$ python3 -q
>>> import numpy as np
>>> import numpy.linalg as la
>>> np.set_printoptions(suppress=True, linewidth=200)
>>> W0 = np.load("x.npy")
>>> W0
array([[ 0,  0, -4],
       [ 0,  0,  0],
       [ 4,  0,  0]])
>>> rank = la.matrix_rank(W0)
>>> rank
np.int64(2)
>>> ns = la.svd(W0)[2][rank:].T
>>> W0 @ ns
array([[0.],
       [0.],
       [0.]])
>>> np.allclose(W0 @ ns, 0)
True
>>> ns @ ns.T
array([[0., 0., 0.],
       [0., 1., 0.],
       [0., 0., 0.]])
>>> proj = np.triu(np.array([[-2, 2, 1], [1, 3, -2], [2, -2, -1]]), 1) + np.eye(3)
>>> out = proj @ W0 @ la.inv(proj)
>>> round(float(la.det(out)), 2)
0.0
>>> out
array([[  4.,  -8., -24.],
       [ -8.,  16.,  40.],
       [  4.,  -8., -20.]])
>>> la.matrix_rank(out)
np.int64(2)
>>> np.round(np.poly(out), 2) + 0
array([ 1.,  0., 16.,  0.])
>>> def softmax(z):
...     e = np.exp(z - z.max(axis=-1, keepdims=True))
...     return e / e.sum(axis=-1, keepdims=True)
... 
>>> np.round(softmax(W0[1] + 4), 2)
array([0.33, 0.33, 0.33])
>>> np.round(softmax(10 * W0[1]), 2)
array([0.33, 0.33, 0.33])
>>> np.round(softmax(W0).sum(axis=1), 2)
array([1., 1., 1.])
>>> att = W0 @ W0.T / np.sqrt(3)
>>> softmax(att).round(6).argmax(axis=1)
array([0, 0, 2])
>>> np.round(softmax(att + np.triu(np.full(att.shape, -np.inf), 1)), 2) + 0
array([[1. , 0. , 0. ],
       [0.5, 0.5, 0. ],
       [0. , 0. , 1. ]])
>>> np.round(softmax(att)[1] @ W0, 2)
array([ 1.33,  0.  , -1.33])
>>> np.round(softmax(att), 2) + 0
array([[1.  , 0.  , 0.  ],
       [0.33, 0.33, 0.33],
       [0.  , 0.  , 1.  ]])
>>> O, _ = la.qr(np.array([[0.5, -0.2, -0.9], [-0.2, -0.9, 1.0], [-0.3, -1.2, -0.2]]))
>>> A = -1 * O
>>> A.round(2)
array([[ 0.81,  0.58, -0.04],
       [-0.32,  0.5 ,  0.8 ],
       [-0.49,  0.64, -0.6 ]])
>>> # columns are unit length and at right angles
>>> gram = A.T @ A
>>> np.round(la.svd(A, compute_uv=False) ** 2, 2)
array([1., 1., 1.])
>>> la.matrix_rank(gram)
np.int64(3)
